$ python -q
>>> import numpy as np
>>> np.set_printoptions(precision=3, suppress=True, linewidth=200)
>>> sig = 20 * 0.9 ** np.arange(3)
>>> rng = np.random.default_rng(57251)
>>> W0 = rng.normal(size=(27, 3)) * rng.permutation(sig)
>>> W0
array([[  9.585,  -3.117,   7.391],
       [-10.134,   5.197,   8.199],
       [ 18.673,   7.122,  29.489],
       [-18.271,  -9.518, -10.896],
       [  9.9  , -10.891, -15.057],
       [ 32.048,  -0.471,  13.375],
       [ -3.77 ,  38.574,  15.533],
       [ -3.166,  -6.595,  -3.631],
       [ 37.198, -18.441,  -9.542],
       [  1.713,   9.986, -34.589],
       [ -2.818, -21.232,   9.3  ],
       [-17.229,  14.734, -13.155],
       [-20.535,   9.855,  -6.509],
       [-31.208, -30.911,   0.338],
       [  2.392, -11.319,  -9.797],
       [ -9.863,  -0.062,  17.337],
       [-16.775,   1.662,   5.068],
       [  9.954,  -4.314,  -4.606],
       [  4.592, -14.8  ,  28.632],
       [-20.697, -16.131, -23.381],
       [ 20.241, -15.483,  -9.714],
       [-16.518,  -4.536, -24.302],
       [ 20.777,  25.012,   8.708],
       [ 14.761,   4.185,  -1.114],
       [-21.1  ,  24.149, -13.533],
       [ -3.919, -16.712, -10.55 ],
       [  9.523, -36.375, -17.396]])
>>> z = W0[:, 1] > np.median(W0[:, 1])
>>> r0 = W0[z].mean(axis=0) - W0[~z].mean(axis=0)
>>> ((W0 - W0.mean(axis=0)) @ r0 > 0).astype(int)
array([1, 1, 1, 0, 0, 1, 1, 0, 0, 1, 0, 1, 1, 0, 0, 1, 1, 0, 1, 0, 0, 0, 1, 1, 1, 0, 0])
>>> r0
array([ 0.057, 26.044,  9.971])
>>> z.astype(int)
array([1, 1, 1, 0, 0, 1, 1, 0, 0, 1, 0, 1, 1, 0, 0, 1, 1, 0, 0, 0, 0, 0, 1, 1, 1, 0, 0])
>>> hat = W0 @ np.linalg.solve(W0.T @ W0, W0.T)
>>> np.round(np.linalg.eigvalsh(hat), 3) + 0
array([0., 0., 0., 0., 0., 0., 0., 0., 0., 0., 0., 0., 0., 0., 0., 0., 0., 0., 0., 0., 0., 0., 0., 0., 1., 1., 1.])
>>> hat @ W0[:, 0]
array([  9.585, -10.134,  18.673, -18.271,   9.9  ,  32.048,  -3.77 ,  -3.166,  37.198,   1.713,  -2.818, -17.229, -20.535, -31.208,   2.392,  -9.863, -16.775,   9.954,   4.592, -20.697,  20.241,
       -16.518,  20.777,  14.761, -21.1  ,  -3.919,   9.523])
>>> np.linalg.matrix_rank(np.eye(27) - hat)
np.int64(24)
>>> np.allclose(hat @ hat, hat)
True
>>> round(np.trace(hat), 3)
np.float64(3.0)
>>> D = np.linalg.norm(W0[:, None] - W0[None], axis=-1)
>>> D[:5, :5]
array([[ 0.   , 21.414, 25.995, 33.931, 23.759],
       [21.414,  0.   , 35.872, 25.443, 34.656],
       [25.995, 35.872,  0.   , 57.208, 48.845],
       [33.931, 25.443, 57.208,  0.   , 28.51 ],
       [23.759, 34.656, 48.845, 28.51 ,  0.   ]])
>>> print(np.linalg.matrix_rank(D ** 2))
5
>>> np.flatnonzero(D[10] < D.mean() / 2)
array([10])
>>> (D + 1e9 * np.eye(27)).round(6).argmin(axis=1)
array([17, 16,  5, 19, 14,  2, 22, 14, 20, 21,  7, 12, 11,  3, 25,  1,  1, 23, 10, 21,  4, 19, 23, 17, 11, 14, 20])
>>> G = np.cov(W0, rowvar=False)
>>> G.shape
(3, 3)
>>> np.argwhere(np.triu(np.abs(np.corrcoef(W0.T)) > 0.8, 1))
array([], shape=(0, 2), dtype=int64)
>>> np.median(W0, axis=0)
array([-2.818, -4.314, -4.606])
>>> np.polyfit(W0[:, 0], W0[:, 1], 1)
array([-0.053, -2.988])
>>> np.round(np.corrcoef(W0[:, 0], W0[:, 1])[0, 1], 3)
np.float64(-0.054)
>>> np.corrcoef(W0.T)
array([[ 1.   , -0.054,  0.238],
       [-0.054,  1.   ,  0.193],
       [ 0.238,  0.193,  1.   ]])
>>> W2 = W0[[12, 11]].astype(float)
>>> for _ in range(5):
...     z = np.linalg.norm(W0[:, None] - W2, axis=-1).argmin(axis=1)
...     W2 = np.array([W0[z == j].mean(axis=0) for j in range(2)])
... 
>>> z
array([0, 1, 0, 0, 0, 0, 1, 0, 0, 1, 0, 1, 1, 0, 0, 0, 1, 0, 0, 0, 0, 1, 1, 0, 1, 0, 0])
>>> print(W2)
[[  4.385 -11.393  -0.546]
 [ -9.286  13.848  -6.064]]
>>> W2[1] - W2[0]
array([-13.67 ,  25.241,  -5.519])
>>> J = np.load("test13.npy")
>>> J
array([[  5.,  10.,  -6.],
       [  6.,   9.,  -6.],
       [ 14.,  22., -15.]])
>>> np.linalg.cond(J) > 100
np.True_
>>> round(np.log10(np.linalg.cond(J)))
2
>>> np.argsort(-np.linalg.norm(J, axis=0).round(6), kind="stable")[:3]
array([1, 2, 0])
>>> round(float(np.linalg.norm(J, 2) / np.linalg.norm(J)), 3)
0.999
>>> np.linalg.matrix_rank(J, rtol=0.1)
np.int64(1)
>>> A = np.load("mat.npy")
>>> A
array([[ 0.064,  0.064,  1.032],
       [-0.201, -0.201,  0.9  ],
       [ 1.178,  1.178,  1.589],
       [ 4.512,  4.512,  3.256],
       [ 1.221,  1.221,  1.611],
       [ 0.688,  0.688,  1.344],
       [ 3.874,  3.874,  2.937],
       [ 1.762,  1.762,  1.881],
       [ 1.064,  1.064,  1.532],
       [ 4.506,  4.506,  3.253],
       [ 4.528,  4.528,  3.264],
       [ 0.364,  0.364,  1.182],
       [ 4.336,  4.336,  3.168],
       [ 1.623,  1.623,  1.812],
       [ 3.097,  3.097,  2.549],
       [ 6.071,  6.071,  4.035],
       [-0.313, -0.313,  0.844],
       [ 4.508,  4.508,  3.254],
       [ 2.13 ,  2.13 ,  2.065],
       [ 4.726,  4.726,  3.363]])
>>> left, sig, VT = np.linalg.svd(A)
>>> np.argmax(sig[:-1] / (sig[1:] + 1e-6)) + 1
np.int64(2)
>>> print(sig.round(3) + 0)
[22.624  2.428  0.   ]
>>> out = left[:, :2] @ np.diag(sig[:2]) @ VT[:2]
>>> print(round(np.abs(A - out).max(), 3))
0.0
>>> print(out)
[[ 0.064  0.064  1.032]
 [-0.201 -0.201  0.9  ]
 [ 1.178  1.178  1.589]
 [ 4.512  4.512  3.256]
 [ 1.221  1.221  1.611]
 [ 0.688  0.688  1.344]
 [ 3.874  3.874  2.937]
 [ 1.762  1.762  1.881]
 [ 1.064  1.064  1.532]
 [ 4.506  4.506  3.253]
 [ 4.528  4.528  3.264]
 [ 0.364  0.364  1.182]
 [ 4.336  4.336  3.168]
 [ 1.623  1.623  1.812]
 [ 3.097  3.097  2.549]
 [ 6.071  6.071  4.035]
 [-0.313 -0.313  0.844]
 [ 4.508  4.508  3.254]
 [ 2.13   2.13   2.065]
 [ 4.726  4.726  3.363]]
>>> np.linalg.matrix_rank(A, rtol=0.05)
np.int64(2)
>>> print(round(float(np.linalg.norm(A - out, 2)), 3), round(float(sig[2]), 3))
0.0 0.0
>>> np.round(np.linalg.norm(A - out) / np.linalg.norm(A), 3)
np.float64(0.0)
>>> vec = np.array([-1, 1, 1])
>>> y = W0 @ vec
>>> beta, lr = np.zeros(3), 1 / np.linalg.norm(W0, 2) ** 2
>>> for i in range(6):
...     beta -= lr * W0.T @ (W0 @ beta - y)
...     if i % 1 == 0: print(i, round(np.linalg.norm(W0 @ beta - y), 3))
... 
0 31.253
1 13.528
2 6.714
3 3.364
4 1.687
5 0.846
>>> round(float(np.linalg.cond(W0)), 3)
1.416
>>> X = np.array([[-2, -3, 1], [1, -2, -3], [-3, 1, -2]])
>>> r0, v = X[0], X[2]
>>> r0 @ v
np.int64(1)
>>> p = (r0 @ v) / (r0 @ r0) * r0
>>> v - p
array([-2.857,  1.214, -2.071])
>>> round(float((v - p) @ r0), 3)
0.0
>>> p
array([-0.143, -0.214,  0.071])
>>> print(np.linalg.matrix_rank(np.outer(r0, v)))
1
>>> vec = np.array([3, 0, 1])
>>> h = np.maximum(X @ vec, 0)
>>> np.flatnonzero(h > 1e-9)
array([], dtype=int64)
>>> np.maximum(X @ vec, 0) - np.maximum(-X @ vec, 0)
array([ -5,   0, -11])
>>> h
array([0, 0, 0])
>>> X.T @ h
array([0, 0, 0])
>>> np.fft.fft(X[0])
array([-4.+0.j   , -1.+3.464j, -1.-3.464j])
>>> np.allclose(X @ X.T, X.T @ X)
True
>>> print((X @ X)[0])
[-2 13  5]
